In [1]: import numpy as np

In [2]: np.set_printoptions(suppress=True, linewidth=100)

In [3]: J = np.load("mat.npy")

In [4]: J
Out[4]: 
array([[ 0,  3,  0,  1, -3, -2, -1, -2,  3,  1,  5,  0,  3,  1,  2],
       [-3,  0,  0, -2, -5, -2,  0, -2,  1,  1, -3, -5, -3, -3,  4],
       [ 0,  0,  0,  5, -5, -6,  5, -2,  0, -2,  4,  3,  4, -2, -3],
       [-1,  2, -5,  0,  0,  2,  3, -1, -4,  5,  4,  1,  1,  1, -1],
       [ 3,  5,  5,  0,  0,  2,  2, -1,  4, -4,  3,  1,  4,  0, -3],
       [ 2,  2,  6, -2, -2,  0,  3,  0,  2,  3, -1,  5, -1, -4,  0],
       [ 1,  0, -5, -3, -2, -3,  0,  0,  4,  0, -5, -3, -2, -2,  3],
       [ 2,  2,  2,  1,  1,  0,  0,  0, -2,  5, -2,  2, -6,  2, -1],
       [-3, -1,  0,  4, -4, -2, -4,  2,  0,  2,  2,  1,  6, -6,  0],
       [-1, -1,  2, -5,  4, -3,  0, -5, -2,  0,  1,  1, -1,  1, -1],
       [-5,  3, -4, -4, -3,  1,  5,  2, -2, -1,  0, -1,  0, -4, -4],
       [ 0,  5, -3, -1, -1, -5,  3, -2, -1, -1,  1,  0, -1,  4,  4],
       [-3,  3, -4, -1, -4,  1,  2,  6, -6,  1,  0,  1,  0, -2,  5],
       [-1,  3,  2, -1,  0,  4,  2, -2,  6, -1,  4, -4,  2,  0, -3],
       [-2, -4,  3,  1,  3,  0, -3,  1,  0,  1,  4, -4, -5,  3,  0]])

In [5]: # looks like rank 14

In [6]: T = np.stack([J, 2 * J, J[::-1]])

In [7]: np.einsum("bij,cij->bc", T, T)
Out[7]: 
array([[1816, 3632,   94],
       [3632, 7264,  188],
       [  94,  188, 1816]])

In [8]: np.linalg.matrix_rank(T)
Out[8]: array([14, 14, 14])

In [9]: np.round(np.linalg.norm(T, axis=(1, 2)), 2)
Out[9]: array([42.61, 85.23, 42.61])

In [10]: T.shape
Out[10]: (3, 15, 15)

In [11]: round(float(np.abs(np.linalg.eigvals(J)).max()), 2)
Out[11]: 19.08

In [12]: print(np.allclose(J, J.T))
False

In [13]: np.allclose(J @ J.T, J.T @ J)
Out[13]: True

In [14]: rank = np.linalg.matrix_rank(J)

In [15]: rank
Out[15]: np.int64(14)

In [16]: ns = np.linalg.svd(J)[2][rank:].T

In [17]: ns.shape
Out[17]: (15, 1)

In [18]: [int(np.linalg.matrix_rank(np.delete(J, i, axis=0))) for i in range(15)]
Out[18]: [14, 14, 14, 14, 14, 14, 14, 14, 14, 14, 14, 14, 14, 14, 14]

In [19]: np.allclose(J @ ns, 0)
Out[19]: True

In [20]: np.linalg.matrix_rank(J.T @ J), np.linalg.matrix_rank(J @ J.T)
Out[20]: (np.int64(14), np.int64(14))

In [21]: print([int(np.linalg.matrix_rank(J[:, :j + 1])) for j in range(15)])
[1, 2, 3, 4, 5, 6, 7, 8, 9, 10, 11, 12, 13, 14, 14]
